$ python -q
>>> import numpy as np
>>> np.set_printoptions(precision=2, suppress=True, linewidth=120, floatmode="fixed")
>>> arr = np.load("run13.npy")
>>> print(arr)
[[-0.12  0.51 -0.09 -0.08]
 [ 3.48 -8.74 -6.47  6.65]
 [-0.36  1.02  0.20 -0.52]
 [-2.54  6.07  4.66 -5.38]
 [-0.90  2.88  2.63 -2.15]
 [ 1.23 -1.56 -0.92  1.68]
 [ 1.90 -5.08 -4.57  4.09]
 [ 2.98 -7.39 -5.94  5.92]
 [-2.66  4.35  3.84 -3.49]
 [-1.84  4.32  3.26 -2.78]
 [-1.47  3.94  3.15 -2.69]
 [ 1.99 -5.96 -4.81  5.76]
 [ 0.01  1.00  0.94 -0.84]
 [ 1.36 -2.69 -2.52  2.54]
 [-2.31  6.84  5.29 -5.75]
 [-1.28  2.67  2.20 -2.10]
 [ 0.19  0.06 -0.21  0.01]
 [-3.20  7.21  6.32 -6.15]
 [ 1.41 -3.53 -2.80  2.60]
 [-1.98  5.04  4.16 -4.42]
 [ 1.90 -4.56 -4.37  3.92]
 [-3.25  6.48  5.23 -4.66]
 [ 0.57 -1.70 -0.72  0.81]
 [-0.73  1.68  1.64 -1.17]
 [ 1.42 -4.25 -3.87  3.53]]
>>> dist = np.linalg.norm(arr[:, None] - arr[None], axis=-1)
>>> print(np.flatnonzero(dist[1] < dist.mean() / 2))
[ 1  7 11]
>>> print(np.linalg.matrix_rank(dist ** 2))
6
>>> print((dist + 1e9 * np.eye(25)).round(6).argmin(axis=1))
[16  7  0 14 15 22 20  1  9 10  9  6  2 18  3  4  0 14 13  8  6  3  5 12 20]
>>> def softmax(z):
...     e = np.exp(z - z.max(axis=-1, keepdims=True))
...     return e / e.sum(axis=-1, keepdims=True)
... 
>>> print(np.round(softmax(arr[11]), 2) + 0)
[0.02 0.00 0.00 0.98]
>>> print(np.round(softmax(10 * arr[11]), 2) + 0)
[0.00 0.00 0.00 1.00]
>>> print(softmax(arr).sum(axis=1))
[1.00 1.00 1.00 1.00 1.00 1.00 1.00 1.00 1.00 1.00 1.00 1.00 1.00 1.00 1.00 1.00 1.00 1.00 1.00 1.00 1.00 1.00 1.00
 1.00 1.00]
>>> scores = arr @ arr.T / np.sqrt(4)
>>> print(softmax(scores)[11] @ arr)
[ 3.48 -8.74 -6.47  6.65]
>>> idx = arr[:, 0] > np.median(arr[:, 0])
>>> u = arr[idx].mean(axis=0) - arr[~idx].mean(axis=0)
>>> print(((arr - arr.mean(axis=0)) @ u > 0).astype(int))
[1 1 0 0 0 1 1 1 0 0 0 1 0 1 0 0 1 0 1 0 1 0 1 0 1]
>>> print(u)
[ 3.28 -7.78 -6.29  6.24]
>>> left, sigma, VT = np.linalg.svd(arr)
>>> print(sigma)
[36.43  1.78  1.43  1.28]
>>> other = left[:, :1] @ np.diag(sigma[:1]) @ VT[:1]
>>> print(round(np.abs(arr - other).max(), 2))
0.78
>>> Ac = (arr - arr.mean(axis=0)) / arr.std(axis=0)
>>> print(np.argwhere(np.abs(Ac) > 2))
[]
>>> print(Ac.std(axis=0))
[1.00 1.00 1.00 1.00]
>>> coef = np.linalg.lstsq(np.delete(Ac, 3, axis=1), Ac[:, 3])[0]
>>> print(np.round(1 - np.var(Ac[:, 3] - np.delete(Ac, 3, axis=1) @ coef), 2))
0.99
>>> print(coef)
[-0.07 -0.69 -0.38]
>>> F = np.array([[85, 54, -51], [54, 36, -30], [-51, -30, 34]])
>>> print([round(float(x), 2) for x in np.linalg.svd(F, compute_uv=False)[:3]])
[149.95, 5.05, 0.0]
>>> print(np.linalg.cond(F) > 100)
True
>>> X = np.diag(np.array([3, 2, 0, 3, 2]))
>>> print(X)
[[3 0 0 0 0]
 [0 2 0 0 0]
 [0 0 0 0 0]
 [0 0 0 3 0]
 [0 0 0 0 2]]
>>> print(X[:, 4] @ X[:, 1])
0
>>> print(np.linalg.svd(X, compute_uv=False))
[3.00 3.00 2.00 2.00 0.00]
>>> print(np.linalg.norm(X, axis=0))
[3.00 2.00 0.00 3.00 2.00]
>>> r = np.linalg.matrix_rank(X)
>>> print(r)
4
>>> null = np.linalg.svd(X)[2][r:].T
>>> print(null[:, 0] / null[np.abs(null[:, 0]).round(6).argmax(), 0])
[0.00 0.00 1.00 0.00 0.00]
>>> print([int(np.linalg.matrix_rank(X[:i])) for i in range(1, len(X) + 1)])
[1, 2, 2, 3, 4]
>>> print(null.shape)
(5, 1)
>>> print([int(np.linalg.matrix_rank(np.delete(X, i, axis=0))) for i in range(5)])
[3, 3, 4, 3, 3]
>>> other = np.array([[1, 3], [2, 0]])
>>> J = np.block([[np.zeros((2, 2)), other], [other.T, np.zeros((2, 2))]])
>>> print(J)
[[0.00 0.00 1.00 3.00]
 [0.00 0.00 2.00 0.00]
 [1.00 2.00 0.00 0.00]
 [3.00 0.00 0.00 0.00]]
>>> left, sigma, VT = np.linalg.svd(J, full_matrices=False)
>>> print(np.allclose(left * sigma @ VT, J))
True
>>> print(np.cumsum(sigma ** 2) / np.sum(sigma ** 2))
[0.38 0.76 0.88 1.00]
>>> print(left.shape, sigma.shape, VT.shape)
(4, 4) (4,) (4, 4)
>>> print(np.round(VT @ VT.T, 2) + 0)
[[1.00 0.00 0.00 0.00]
 [0.00 1.00 0.00 0.00]
 [0.00 0.00 1.00 0.00]
 [0.00 0.00 0.00 1.00]]
>>> feats = np.load("w.npy")
>>> print(feats)
[[ -0.45   0.73   0.24   0.78]
 [ -2.56   3.09   1.25   4.93]
 [ -1.61   1.98   0.85   3.02]
 [  0.71  -1.02  -0.12  -1.55]
 [ -0.99   1.41   0.49   2.48]
 [ -3.87   5.02   2.12   7.56]
 [  2.94  -3.48  -1.48  -5.95]
 [  6.07  -7.66  -3.04 -12.33]
 [  0.33  -0.46  -0.24  -0.89]
 [  1.11  -1.45  -0.79  -2.70]
 [  3.67  -4.59  -1.87  -7.24]
 [ -1.00   1.07   0.47   1.91]
 [  2.51  -2.95  -1.14  -4.52]
 [  1.17  -1.05  -0.29  -1.71]
 [ -3.35   3.98   1.71   6.39]
 [ -0.79   0.95   0.37   1.75]
 [ -2.44   3.11   1.27   5.09]
 [ -5.89   7.27   2.88  11.51]
 [  3.79  -4.74  -2.07  -7.82]
 [  5.60  -7.00  -2.58 -11.03]
 [ -3.67   4.88   2.14   7.78]
 [ -4.63   5.69   2.26   9.46]
 [ -3.33   4.18   1.78   6.71]
 [ -0.49   0.50   0.30   1.05]
 [  1.50  -2.14  -0.95  -3.14]
 [ -2.57   3.36   1.35   5.47]]
>>> x = np.array([3, 2, 3, 1])
>>> h = np.maximum(feats @ x, 0)
>>> print(feats * (h > 1e-9)[:, None])
[[-0.45  0.73  0.24  0.78]
 [-2.56  3.09  1.25  4.93]
 [-1.61  1.98  0.85  3.02]
 [ 0.00 -0.00 -0.00 -0.00]
 [-0.99  1.41  0.49  2.48]
 [-3.87  5.02  2.12  7.56]
 [ 0.00 -0.00 -0.00 -0.00]
 [ 0.00 -0.00 -0.00 -0.00]
 [ 0.00 -0.00 -0.00 -0.00]
 [ 0.00 -0.00 -0.00 -0.00]
 [ 0.00 -0.00 -0.00 -0.00]
 [-1.00  1.07  0.47  1.91]
 [ 0.00 -0.00 -0.00 -0.00]
 [ 0.00 -0.00 -0.00 -0.00]
 [-3.35  3.98  1.71  6.39]
 [-0.79  0.95  0.37  1.75]
 [-2.44  3.11  1.27  5.09]
 [-5.89  7.27  2.88 11.51]
 [ 0.00 -0.00 -0.00 -0.00]
 [ 0.00 -0.00 -0.00 -0.00]
 [-3.67  4.88  2.14  7.78]
 [-4.63  5.69  2.26  9.46]
 [-3.33  4.18  1.78  6.71]
 [-0.49  0.50  0.30  1.05]
 [ 0.00 -0.00 -0.00 -0.00]
 [-2.57  3.36  1.35  5.47]]
>>> evals, evecs = np.linalg.eigh(J)
>>> print(np.round(evecs.T @ evecs, 2) + 0)
[[1.00 0.00 0.00 0.00]
 [0.00 1.00 0.00 0.00]
 [0.00 0.00 1.00 0.00]
 [0.00 0.00 0.00 1.00]]
>>> print(np.round(evecs @ np.diag(evals) @ evecs.T, 2) + 0)
[[0.00 0.00 1.00 3.00]
 [0.00 0.00 2.00 0.00]
 [1.00 2.00 0.00 0.00]
 [3.00 0.00 0.00 0.00]]
>>> print((evals > 1e-8).sum(), (evals < -1e-8).sum())
2 2
>>> print(evals)
[-3.26 -1.84  1.84  3.26]
>>> Ac = feats - feats.mean(axis=0)
>>> left, sigma, VT = np.linalg.svd(Ac, full_matrices=False)
>>> print(round((sigma ** 2).sum() ** 2 / (sigma ** 4).sum(), 2))
1.0
>>> print(VT[0] * np.sign(VT[0, np.abs(VT[0]).argmax()]))
[-0.38  0.48  0.19  0.77]
>>> left, sigma, VT = np.linalg.svd(feats)
>>> print(np.argmax(sigma[:-1] / (sigma[1:] + 1e-6)) + 1)
1
>>> print(sigma)
[41.16  0.70  0.60  0.44]
>>> other = left[:, :1] @ np.diag(sigma[:1]) @ VT[:1]
>>> print(np.round(np.linalg.norm(feats - other) / np.linalg.norm(feats), 2))
0.02
>>> print(np.linalg.matrix_rank(other))
1
>>> print(round(float(np.abs(feats - other).max()), 2))
0.28
>>> print(np.linalg.matrix_rank(feats, rtol=0.05))
1
>>> gram = np.cov(feats, rowvar=False)
>>> print(np.argwhere(np.triu(np.abs(np.corrcoef(feats.T)) > 0.8, 1)))
[[0 1]
 [0 2]
 [0 3]
 [1 2]
 [1 3]
 [2 3]]
>>> print(np.corrcoef(feats.T))
[[ 1.00 -1.00 -1.00 -1.00]
 [-1.00  1.00  1.00  1.00]
 [-1.00  1.00  1.00  1.00]
 [-1.00  1.00  1.00  1.00]]
>>> print(np.polyfit(feats[:, 1], feats[:, 0], 1))
[-0.80  0.01]
>>> other = np.array([[-1, 0, 3], [2, -3, 2], [3, -2, -2], [-1, -1, -2], [-1, -2, -3]])
>>> basis = np.array([[1, 2, 3, 1], [1, 1, 2, 3], [0, 2, 3, 1]])
>>> m1 = other @ basis
>>> print(m1)
[[ -1   4   6   2]
 [ -1   5   6  -5]
 [  1   0  -1  -5]
 [ -2  -7 -11  -6]
 [ -3 -10 -16 -10]]
>>> W1 = np.array([[3, 0], [3, 0], [2, 1], [0, 2]])
>>> coef = np.array([2, 1])
>>> hid = np.maximum(m1 @ W1 + coef, 0)
>>> print((hid > 0).astype(int))
[[1 1]
 [1 0]
 [1 0]
 [0 0]
 [0 0]]
>>> print((hid > 0).mean(axis=0))
[0.60 0.20]
>>> print(hid)
[[23 11]
 [26  0]
 [ 3  0]
 [ 0  0]
 [ 0  0]]
>>> basis = np.array([[-5, -5], [5, -3]])
>>> print(hid @ basis)
[[ -60 -148]
 [-130 -130]
 [ -15  -15]
 [   0    0]
 [   0    0]]
>>> print((hid @ basis).round(6).argmax(axis=1))
[0 0 0 0 0]
>>> print(W1 @ basis)
[[-15 -15]
 [-15 -15]
 [ -5 -13]
 [ 10  -6]]
>>> r = np.linalg.matrix_rank(m1)
>>> print(r)
3
>>> null = np.linalg.svd(m1)[2][r:].T
>>> print(np.round(m1 @ null, 2) + 0)
[[0.00]
 [0.00]
 [0.00]
 [0.00]
 [0.00]]
>>> t = np.radians(180)
>>> r_ = np.eye(4)
>>> r_[1, 1] = r_[3, 3] = np.cos(t)
>>> r_[1, 3], r_[3, 1] = -np.sin(t), np.sin(t)
>>> print(r_.round(2) + 0)
[[ 1.00  0.00  0.00  0.00]
 [ 0.00 -1.00  0.00  0.00]
 [ 0.00  0.00  1.00  0.00]
 [ 0.00  0.00  0.00 -1.00]]
>>> other = m1 @ r_.T
>>> print(round(np.linalg.det(r_), 2), np.trace(r_))
1.0 0.0
>>> print(np.abs(other - m1).max(axis=0))
[ 0.00 20.00  0.00 20.00]
>>> print(np.allclose(np.linalg.norm(m1, axis=1), np.linalg.norm(other, axis=1)))
True
>>> M = np.load("m.npy")
>>> print(M)
[[ -5  -3  -1   0]
 [-10  -6  -2   0]
 [-10  -6  -2   0]
 [-15  -9  -3   0]]
>>> r = np.linalg.matrix_rank(M)
>>> print(r)
1
>>> null = np.linalg.svd(M)[2][r:].T
>>> print(null @ null.T)
[[ 0.29 -0.43 -0.14  0.00]
 [-0.43  0.74 -0.09  0.00]
 [-0.14 -0.09  0.97  0.00]
 [ 0.00  0.00  0.00  1.00]]
>>> print(np.linalg.matrix_rank(M.T @ M), np.linalg.matrix_rank(M @ M.T))
1 1
>>> print([int(np.linalg.matrix_rank(M[:i])) for i in range(1, len(M) + 1)])
[1, 1, 1, 1]
>>> print(np.allclose(M @ null, 0))
True
>>> print([int(np.linalg.matrix_rank(M[:, :j + 1])) for j in range(4)])
[1, 1, 1, 1]
>>> other = np.array([[1], [3], [4]])
>>> W0 = np.block([[np.zeros((3, 3)), other], [other.T, np.zeros((1, 1))]])
>>> print(W0)
[[0.00 0.00 0.00 1.00]
 [0.00 0.00 0.00 3.00]
 [0.00 0.00 0.00 4.00]
 [1.00 3.00 4.00 0.00]]
>>> evals, evecs = np.linalg.eigh(W0)
>>> x = np.array([1, 2, 0, 0])
>>> print(np.abs(W0).sum(axis=1).max(), np.round(np.abs(evals).max(), 2))
8.0 5.1
>>> print(np.round(evecs * np.abs(evals) @ evecs.T, 2) + 0)
[[0.20 0.59 0.78 0.00]
 [0.59 1.77 2.35 0.00]
 [0.78 2.35 3.14 0.00]
 [0.00 0.00 0.00 5.10]]
>>> print((np.sign(evecs[:, -1].round(6)) == np.sign(evecs[0, -1].round(6))).astype(int))
[1 1 1 1]
>>> print(x @ W0 @ x)
0.0
